In [1]: import numpy as np

In [2]: import numpy.linalg as la

In [3]: np.set_printoptions(precision=2, suppress=True, linewidth=140, sign=" ")

In [4]: mat = np.array([[2.0, 3.0, 0.0, 0.0, 0.0, 0.0, 0.0],
   ...:     [3.0, 2.0, 0.0, 0.0, 0.0, 0.0, 0.0],
   ...:     [0.0, 0.0, -2.0, 1.0, -1.0, 2.0, -1.0],
   ...:     [0.0, 0.0, -3.0, 1.0, -2.0, -2.0, 0.0],
   ...:     [0.0, 0.0, 3.0, -1.0, 1.0, -2.0, 2.0],
   ...:     [0.0, 0.0, 2.0, 2.0, 0.0, 1.0, -3.0],
   ...:     [0.0, 0.0, -3.0, 1.0, 2.0, 2.0, 0.0]])

In [5]: # 2 groups of indices that never mix

In [6]: la.matrix_power(mat, 3)
Out[6]: 
array([[ 62.,  63.,   0.,   0.,   0.,   0.,   0.],
       [ 63.,  62.,   0.,   0.,   0.,   0.,   0.],
       [  0.,   0., -18.,  -3., -26.,  -6.,   1.],
       [  0.,   0.,  -4., -17.,  24.,   0.,  23.],
       [  0.,   0.,  36.,   6.,  26.,  -8.,  -6.],
       [  0.,   0., -42.,   1., -29.,   5., -10.],
       [  0.,   0., -40.,  -9.,  -8.,  12.,  23.]])

In [7]: la.determinant(mat)
---------------------------------------------------------------------------
AttributeError                            Traceback (most recent call last)
Cell In[7], line 1
----> 1 la.determinant(mat)

AttributeError: module 'numpy.linalg' has no attribute 'determinant'

In [8]: np.trace(mat)
Out[8]: np.float64(5.0)

In [9]: rng = np.random.default_rng(313)

In [10]: lab = rng.permutation(7)

In [11]: lab
Out[11]: array([ 1,  5,  3,  0,  6,  2,  4])

In [12]: M2 = mat[lab][:, lab]

In [13]: np.trace(M2)
Out[13]: np.float64(5.0)

In [14]: np.allclose(M2, mat)
Out[14]: False

In [15]: M2
Out[15]: 
array([[ 2.,  0.,  0.,  3.,  0.,  0.,  0.],
       [ 0.,  1.,  2.,  0., -3.,  2.,  0.],
       [ 0., -2.,  1.,  0.,  0., -3., -2.],
       [ 3.,  0.,  0.,  2.,  0.,  0.,  0.],
       [ 0.,  2.,  1.,  0.,  0., -3.,  2.],
       [ 0.,  2.,  1.,  0., -1., -2., -1.],
       [ 0., -2., -1.,  0.,  2.,  3.,  1.]])

In [16]: np.diag(M2)
Out[16]: array([ 2.,  1.,  1.,  2.,  0., -2.,  1.])

In [17]: J = np.loadtxt("out17.csv", delimiter=",")

In [18]: J
Out[18]: 
array([[ 421.,  270.,  297.,  240.,  313.,  163.,  270.,  283.,  247.],
       [ 270.,  344.,  253.,  273.,  289.,  171.,  290.,  202.,  155.],
       [ 297.,  253.,  332.,  209.,  274.,  187.,  241.,  183.,  239.],
       [ 240.,  273.,  209.,  276.,  256.,  190.,  252.,  198.,  146.],
       [ 313.,  289.,  274.,  256.,  404.,  187.,  288.,  223.,  269.],
       [ 163.,  171.,  187.,  190.,  187.,  174.,  177.,  113.,  132.],
       [ 270.,  290.,  241.,  252.,  288.,  177.,  296.,  216.,  175.],
       [ 283.,  202.,  183.,  198.,  223.,  113.,  216.,  249.,  157.],
       [ 247.,  155.,  239.,  146.,  269.,  132.,  175.,  157.,  242.]])

In [19]: # symmetric, so the eigenvalues are real

In [20]: [round(float(x), 2) for x in la.svd(J, compute_uv=False)[:3]]
Out[20]: [2139.03, 212.67, 156.05]

In [21]: np.argsort(-la.norm(J, axis=0).round(6), kind="stable")[:3]
Out[21]: array([ 0,  4,  1])

In [22]: f, r1 = J[8], J[7]

In [23]: f @ r1
Out[23]: np.float64(363646.0)

In [24]: pr = (f @ r1) / (f @ f) * f

In [25]: r1 - pr
Out[25]: array([ 38.32,  48.46, -53.76,  53.37, -43.47, -17.76,  42.64,  93.47, -82.73])

In [26]: pr
Out[26]: array([ 244.68,  153.54,  236.76,  144.63,  266.47,  130.76,  173.36,  155.53,  239.73])

In [27]: f = np.array([-3, 2])

In [28]: np.correlate(J[4], J[0], "full")
Out[28]: 
array([  77311.,  159962.,  233975.,  269823.,  391292.,  439880.,  522948.,  569158.,  716866.,  610453.,  548465.,  455161.,  443827.,
        287278.,  261351.,  166513.,  113249.])

In [29]: np.convolve(J[4], f)
Out[29]: array([-939., -241., -244., -220., -700.,  247., -490.,  -93., -361.,  538.])

In [30]: np.cross(J[4, :3], J[0, :3])
Out[30]: array([ 11853.,  22393., -37159.])

In [31]: ev, vecs = la.eigh(J)

In [32]: x = np.array([-5, 4, 3, -3, -5, -3, -5, -3, -1])

In [33]: (np.sign(vecs[:, -1].round(6)) == np.sign(vecs[0, -1].round(6))).astype(int)
Out[33]: array([ 1,  1,  1,  1,  1,  1,  1,  1,  1])

In [34]: vecs * np.abs(ev) @ vecs.T
Out[34]: 
array([[ 421.,  270.,  297.,  240.,  313.,  163.,  270.,  283.,  247.],
       [ 270.,  344.,  253.,  273.,  289.,  171.,  290.,  202.,  155.],
       [ 297.,  253.,  332.,  209.,  274.,  187.,  241.,  183.,  239.],
       [ 240.,  273.,  209.,  276.,  256.,  190.,  252.,  198.,  146.],
       [ 313.,  289.,  274.,  256.,  404.,  187.,  288.,  223.,  269.],
       [ 163.,  171.,  187.,  190.,  187.,  174.,  177.,  113.,  132.],
       [ 270.,  290.,  241.,  252.,  288.,  177.,  296.,  216.,  175.],
       [ 283.,  202.,  183.,  198.,  223.,  113.,  216.,  249.,  157.],
       [ 247.,  155.,  239.,  146.,  269.,  132.,  175.,  157.,  242.]])

In [35]: x @ J @ x
Out[35]: np.float64(84200.0)

In [36]: ev, vecs = la.eigh(J)

In [37]: np.abs(vecs[:, -1])
Out[37]: array([ 0.4 ,  0.36,  0.35,  0.32,  0.4 ,  0.23,  0.35,  0.29,  0.28])

In [38]: np.round(vecs.T @ J @ vecs, 2) + 0
Out[38]: 
array([[    0.27,     0.  ,     0.  ,     0.  ,     0.  ,     0.  ,     0.  ,     0.  ,     0.  ],
       [    0.  ,     5.74,     0.  ,     0.  ,     0.  ,     0.  ,     0.  ,     0.  ,     0.  ],
       [    0.  ,     0.  ,    20.63,     0.  ,     0.  ,     0.  ,     0.  ,     0.  ,     0.  ],
       [    0.  ,     0.  ,     0.  ,    32.69,     0.  ,     0.  ,     0.  ,     0.  ,     0.  ],
       [    0.  ,     0.  ,     0.  ,     0.  ,    69.46,     0.  ,     0.  ,     0.  ,     0.  ],
       [    0.  ,     0.  ,     0.  ,     0.  ,     0.  ,   101.46,     0.  ,     0.  ,     0.  ],
       [    0.  ,     0.  ,     0.  ,     0.  ,     0.  ,     0.  ,   156.05,     0.  ,     0.  ],
       [    0.  ,     0.  ,     0.  ,     0.  ,     0.  ,     0.  ,     0.  ,   212.67,     0.  ],
       [    0.  ,     0.  ,     0.  ,     0.  ,     0.  ,     0.  ,     0.  ,     0.  ,  2139.03]])

In [39]: la.eigvalsh(J + -2 * np.eye(9))
Out[39]: array([  -1.73,    3.74,   18.63,   30.69,   67.46,   99.46,  154.05,  210.67, 2137.03])

In [40]: m1 = np.load("test19.npy")

In [41]: m1
Out[41]: 
array([[ 1.08, -0.06, -1.09, -0.34],
       [-2.68,  0.05,  2.71,  0.91],
       [ 4.01,  0.03, -3.98, -1.36],
       [-5.02, -0.04,  5.11,  1.69],
       [-0.08,  0.04,  0.18,  0.09],
       [-4.07,  0.  ,  4.01,  1.37],
       [-3.35, -0.02,  3.39,  1.15],
       [ 0.75,  0.07, -0.72, -0.21],
       [ 6.63,  0.04, -6.63, -2.24],
       [ 3.57, -0.02, -3.62, -1.18],
       [-0.03,  0.  , -0.11, -0.03],
       [-0.22,  0.04,  0.34,  0.12],
       [ 4.08,  0.09, -4.16, -1.33],
       [-4.32, -0.02,  4.26,  1.43],
       [-2.57,  0.04,  2.58,  0.9 ],
       [ 2.25, -0.04, -2.11, -0.75],
       [ 3.16,  0.02, -3.12, -1.1 ],
       [-2.17, -0.03,  2.11,  0.74],
       [-2.33, -0.01,  2.38,  0.89],
       [-2.72,  0.  ,  2.71,  0.92],
       [-0.19, -0.01,  0.19,  0.07],
       [ 1.52, -0.04, -1.55, -0.48],
       [ 1.5 , -0.07, -1.57, -0.59],
       [-4.32, -0.1 ,  4.2 ,  1.51]])

In [42]: D = la.norm(m1[:, None] - m1[None], axis=-1)

In [43]: D[22].round(6).argsort(kind="stable")[:4]
Out[43]: array([ 22,  21,   0,  15])

In [44]: la.matrix_rank(D ** 2)
Out[44]: np.int64(6)

In [45]: D[:5, :5]
Out[45]: 
array([[  0.  ,   5.49,   4.24,   8.93,   1.78],
       [  5.49,   0.  ,   9.73,   3.44,   3.72],
       [  4.24,   9.73,   0.  ,  13.17,   6.01],
       [  8.93,   3.44,  13.17,   0.  ,   7.16],
       [  1.78,   3.72,   6.01,   7.16,   0.  ]])

In [46]: D.shape
Out[46]: (24, 24)

In [47]: la.cond(m1) > 100
Out[47]: np.True_

In [48]: round(np.log10(la.cond(m1)))
Out[48]: 2

In [49]: np.abs(la.svd(m1)[2][-1])
Out[49]: array([ 0.3 ,  0.54,  0.03,  0.79])

In [50]: M2 = np.c_[m1[:, :1] @ np.array([[2]]), np.array([-3, 0, -2, 0, 2, -3, 1, 0, -3, 3, 0, -1, -2, 0, -3, -3, 0, -1, 1, -2, 2, 1, 0, -1])]

In [51]: M2
Out[51]: 
array([[  2.16,  -3.  ],
       [ -5.36,   0.  ],
       [  8.02,  -2.  ],
       [-10.04,   0.  ],
       [ -0.16,   2.  ],
       [ -8.14,  -3.  ],
       [ -6.7 ,   1.  ],
       [  1.5 ,   0.  ],
       [ 13.26,  -3.  ],
       [  7.14,   3.  ],
       [ -0.06,   0.  ],
       [ -0.44,  -1.  ],
       [  8.16,  -2.  ],
       [ -8.64,   0.  ],
       [ -5.14,  -3.  ],
       [  4.5 ,  -3.  ],
       [  6.32,   0.  ],
       [ -4.34,  -1.  ],
       [ -4.66,   1.  ],
       [ -5.44,  -2.  ],
       [ -0.38,   2.  ],
       [  3.04,   1.  ],
       [  3.  ,   0.  ],
       [ -8.64,  -1.  ]])

In [52]: la.matrix_rank(M2)
Out[52]: np.int64(2)

In [53]: np.round(la.lstsq(m1, M2[:, 0])[0], 2) + 0
Out[53]: array([ 2.,  0.,  0.,  0.])

In [54]: la.norm(la.qr(m1)[0].T @ M2, axis=0) ** 2 / ((M2 ** 2).sum(axis=0) + 1e-12)
Out[54]: array([ 1.  ,  0.01])
